$ ipython --no-banner

In [1]: import numpy as np

In [2]: np.set_printoptions(precision=2, suppress=True, linewidth=140)

In [3]: Z = np.array([[5, 9, -3], [9, 5, 1]])

In [4]: data = np.repeat(Z, 24 // 2, axis=0)

In [5]: rng = np.random.default_rng(45)

In [6]: data = data + 0.1 * rng.normal(size=data.shape)

In [7]: print(data)
[[ 4.95  8.94 -2.99]
 [ 5.08  8.99 -2.97]
 [ 5.05  9.07 -3.09]
 [ 5.05  9.   -3.06]
 [ 4.93  8.98 -3.1 ]
 [ 4.85  9.01 -2.92]
 [ 4.98  9.07 -3.04]
 [ 4.9   8.85 -3.08]
 [ 5.15  8.98 -3.18]
 [ 5.    8.96 -3.05]
 [ 4.94  8.92 -3.04]
 [ 4.82  8.89 -3.03]
 [ 9.08  5.05  1.19]
 [ 9.12  4.81  1.05]
 [ 9.1   5.02  0.81]
 [ 8.96  4.92  1.04]
 [ 9.12  5.06  0.9 ]
 [ 9.08  5.    1.1 ]
 [ 8.97  5.02  0.99]
 [ 8.98  5.15  1.09]
 [ 9.04  4.86  0.93]
 [ 9.    5.06  0.83]
 [ 9.08  4.88  0.87]
 [ 9.1   4.93  1.03]]

In [8]: D = np.linalg.norm(data[:, None] - data[None], axis=-1)

In [9]: print((D + 1e9 * np.eye(24)).round(6).argmin(axis=1))
[10  3  3  9  9  0  2 10  3  3  0  7 17 23 16 18 14 12 15 18 22 14 20 17]

In [10]: print(D[:5, :5])
[[0.   0.14 0.19 0.13 0.12]
 [0.14 0.   0.15 0.1  0.2 ]
 [0.19 0.15 0.   0.08 0.15]
 [0.13 0.1  0.08 0.   0.12]
 [0.12 0.2  0.15 0.12 0.  ]]

In [11]: print(np.flatnonzero(D[13] < D.mean() / 2))
[12 13 14 15 16 17 18 19 20 21 22 23]

In [12]: print(D.mean(axis=1).argmax())
13

In [13]: z = rng.permutation(3)

In [14]: other = data[:, z] * rng.choice([-1, 1], 3)

In [15]: print(other)
[[-2.99  8.94 -4.95]
 [-2.97  8.99 -5.08]
 [-3.09  9.07 -5.05]
 [-3.06  9.   -5.05]
 [-3.1   8.98 -4.93]
 [-2.92  9.01 -4.85]
 [-3.04  9.07 -4.98]
 [-3.08  8.85 -4.9 ]
 [-3.18  8.98 -5.15]
 [-3.05  8.96 -5.  ]
 [-3.04  8.92 -4.94]
 [-3.03  8.89 -4.82]
 [ 1.19  5.05 -9.08]
 [ 1.05  4.81 -9.12]
 [ 0.81  5.02 -9.1 ]
 [ 1.04  4.92 -8.96]
 [ 0.9   5.06 -9.12]
 [ 1.1   5.   -9.08]
 [ 0.99  5.02 -8.97]
 [ 1.09  5.15 -8.98]
 [ 0.93  4.86 -9.04]
 [ 0.83  5.06 -9.  ]
 [ 0.87  4.88 -9.08]
 [ 1.03  4.93 -9.1 ]]

In [16]: left, _, vt = np.linalg.svd(data.T @ other)

In [17]: print(np.round(left @ vt, 2) + 0)
[[ 0.  0. -1.]
 [ 0.  1.  0.]
 [ 1.  0.  0.]]

In [18]: cen = data - data.mean(axis=0)

In [19]: V = np.linalg.svd(cen)[2][:2]

In [20]: other = cen - cen @ V.T @ V

In [21]: print(np.diag(V.T @ V))
[0.66 0.38 0.96]

In [22]: print(other.std(axis=0))
[0.05 0.06 0.02]

In [23]: print(np.round(np.cov(cen @ V.T, rowvar=False), 2) + 0)
[[12.73  0.  ]
 [ 0.    0.01]]

In [24]: blk = np.stack([data, 2 * data, data[::-1]])

In [25]: print((blk @ data.T).shape)
(3, 24, 24)

In [26]: print(np.einsum("bij,cij->bc", blk, blk))
[[ 2666.75  5333.51  2080.88]
 [ 5333.51 10667.02  4161.76]
 [ 2080.88  4161.76  2666.75]]

In [27]: print(np.linalg.matrix_rank(blk.reshape(3, -1)))
2

In [28]: E = np.array([[0.6, 0.9, -0.3], [0.2, -0.8, 0.9], [-0.8, 0.3, 0.5]])

In [29]: print(E)
[[ 0.6  0.9 -0.3]
 [ 0.2 -0.8  0.9]
 [-0.8  0.3  0.5]]

In [30]: Q, r_ = np.linalg.qr(E)

In [31]: print(np.trace(Q @ Q.T))
3.0

In [32]: print(Q)
[[-0.59  0.66  0.46]
 [-0.2  -0.67  0.72]
 [ 0.78  0.33  0.52]]

In [33]: print(r_)
[[-1.02 -0.14  0.39]
 [ 0.    1.23 -0.64]
 [ 0.    0.    0.77]]

In [34]: print(Q @ r_)
[[ 0.6  0.9 -0.3]
 [ 0.2 -0.8  0.9]
 [-0.8  0.3  0.5]]

In [35]: print(np.allclose(r_.T @ r_, E.T @ E))
True

In [36]: print(np.round(Q.T @ Q, 2) + 0)
[[1. 0. 0.]
 [0. 1. 0.]
 [0. 0. 1.]]

In [37]: print(Q.shape, r_.shape)
(3, 3) (3, 3)

In [38]: other = np.linalg.invert(E)
Traceback (most recent call last):
  Cell In[38], line 1
    other = np.linalg.invert(E)
AttributeError: module 'numpy.linalg' has no attribute 'invert'


In [39]: other = np.linalg.inv(E)

In [40]: print(other)
[[ 0.69  0.56 -0.59]
 [ 0.85 -0.06  0.62]
 [ 0.6   0.93  0.68]]

In [41]: print(round(np.linalg.det(E) * np.linalg.det(other), 2))
1.0

In [42]: print(np.round(E @ other, 2) + 0)
[[1. 0. 0.]
 [0. 1. 0.]
 [0. 0. 1.]]

In [43]: print(np.allclose(other, E.T))
False

In [44]: print(np.linalg.det(E) * other)
[[-0.67 -0.54  0.57]
 [-0.82  0.06 -0.6 ]
 [-0.58 -0.9  -0.66]]

In [45]: arr = np.load("out9.npy")

In [46]: print(arr)
[[  1.5   2.   -0.4]
 [  0.7 -11.    1. ]
 [  1.8   5.   -0.6]]

In [47]: # column 1 is much longer than the rest

In [48]: left, sv, vt = np.linalg.svd(arr)

In [49]: print(sv)
[12.31  2.43  0.08]

In [50]: other = left[:, :2] @ np.diag(sv[:2]) @ vt[:2]

In [51]: print(round(float(np.abs(arr - other).max()), 2))
0.06

In [52]: print(other)
[[  1.51   2.01  -0.34]
 [  0.7  -11.     0.99]
 [  1.8    5.    -0.65]]

In [53]: print(np.linalg.matrix_rank(arr, rtol=0.05))
2

In [54]: print(np.linalg.matrix_rank(other))
2

In [55]: t = np.radians(90)

In [56]: r_ = np.eye(3)

In [57]: r_[2, 2] = r_[1, 1] = np.cos(t)

In [58]: r_[2, 1], r_[1, 2] = -np.sin(t), np.sin(t)

In [59]: print(r_.round(2) + 0)
[[ 1.  0.  0.]
 [ 0.  0.  1.]
 [ 0. -1.  0.]]

In [60]: other = arr @ r_.T

In [61]: print(other)
[[ 1.5 -0.4 -2. ]
 [ 0.7  1.  11. ]
 [ 1.8 -0.6 -5. ]]

In [62]: print(np.allclose(arr @ arr.T, other @ other.T))
True

In [63]: print(np.allclose(np.linalg.norm(arr, axis=1), np.linalg.norm(other, axis=1)))
True

In [64]: print(np.linalg.svd(arr, compute_uv=False), np.linalg.svd(other, compute_uv=False))
[12.31  2.43  0.08] [12.31  2.43  0.08]

In [65]: blk = np.stack([arr, -2 * arr, arr[::-1]])

In [66]: print(np.linalg.det(blk))
[-2.48 19.84  2.48]

In [67]: print(blk.shape)
(3, 3, 3)

In [68]: print(np.einsum("bij,cij->bc", blk, blk))
[[ 157.5  -315.    148.37]
 [-315.    630.   -296.74]
 [ 148.37 -296.74  157.5 ]]

In [69]: print(blk.sum(axis=0))
[[ 0.3  3.  -0.2]
 [ 0.   0.   0. ]
 [-0.3 -3.   0.2]]

In [70]: print(np.linalg.matrix_rank(blk))
[3 3 3]

In [71]: print(np.linalg.matrix_rank(blk.reshape(3, -1)))
2

In [72]: print((blk @ arr.T).shape)
(3, 3, 3)

In [73]: Z = data[[13, 2]].astype(float)

In [74]: for _ in range(4):
    ...:     z = np.linalg.norm(data[:, None] - Z, axis=-1).argmin(axis=1)
    ...:     Z = np.array([data[z == j].mean(axis=0) for j in range(2)])
    ...: 

In [75]: print(z)
[1 1 1 1 1 1 1 1 1 1 1 1 0 0 0 0 0 0 0 0 0 0 0 0]

In [76]: print(np.abs(Z[1] - Z[0]).argmax())
0

In [77]: print(round(np.log10(np.linalg.cond(arr))))
2

In [78]: print(np.round(np.linalg.norm(arr, 2) / np.linalg.norm(arr), 2))
0.98

In [79]: print(np.linalg.matrix_rank(arr, rtol=0.1))
2

In [80]: print(np.abs(np.linalg.svd(arr)[2][-1]))
[0.09 0.1  0.99]

In [81]: F = np.array([[2, 0, 0, 0], [0, 0, 0, 0], [0, 0, 2, 0], [0, 0, 0, 0]])

In [82]: # symmetric

In [83]: print(np.round(np.linalg.norm(F, "nuc"), 2))
4.0

In [84]: print(np.linalg.norm(F, axis=1))
[2. 0. 2. 0.]

In [85]: print(np.linalg.norm(F, axis=0))
[2. 0. 2. 0.]

In [86]: print(round(float(np.linalg.norm(F[2] - F[3])), 2))
2.0

In [87]: print(F[2] @ F[3])
0

In [88]: print(np.round(np.linalg.norm(F) ** 2 / np.linalg.norm(F, 2) ** 2, 2))
2.0

In [89]: print(round(np.linalg.norm(F[2], 1), 2), round(np.linalg.norm(F[2], np.inf), 2))
2.0 2.0

In [90]: print(F @ F)
[[4 0 0 0]
 [0 0 0 0]
 [0 0 4 0]
 [0 0 0 0]]

In [91]: print(np.linalg.matrix_power(F - np.diag(np.diag(F)), 4))
[[0 0 0 0]
 [0 0 0 0]
 [0 0 0 0]
 [0 0 0 0]]

In [92]: print(np.sort(np.linalg.eigvals(F)))
[0. 0. 2. 2.]

In [93]: print([int(np.linalg.matrix_rank(np.linalg.matrix_power(F, p))) for p in range(1, 5)])
[2, 2, 2, 2]

In [94]: other = F + rng.integers(-2, 3, (4, 2)) @ rng.integers(-2, 3, (2, 4))

In [95]: print(other)
[[ 0  2 -1  2]
 [ 0 -2  0  0]
 [-6 -2 -1  6]
 [ 2 -2  1 -2]]

In [96]: print(np.round(np.linalg.svd(other - F, compute_uv=False), 2) + 0)
[9.97 3.95 0.   0.  ]

In [97]: print(other - F)
[[-2  2 -1  2]
 [ 0 -2  0  0]
 [-6 -2 -3  6]
 [ 2 -2  1 -2]]
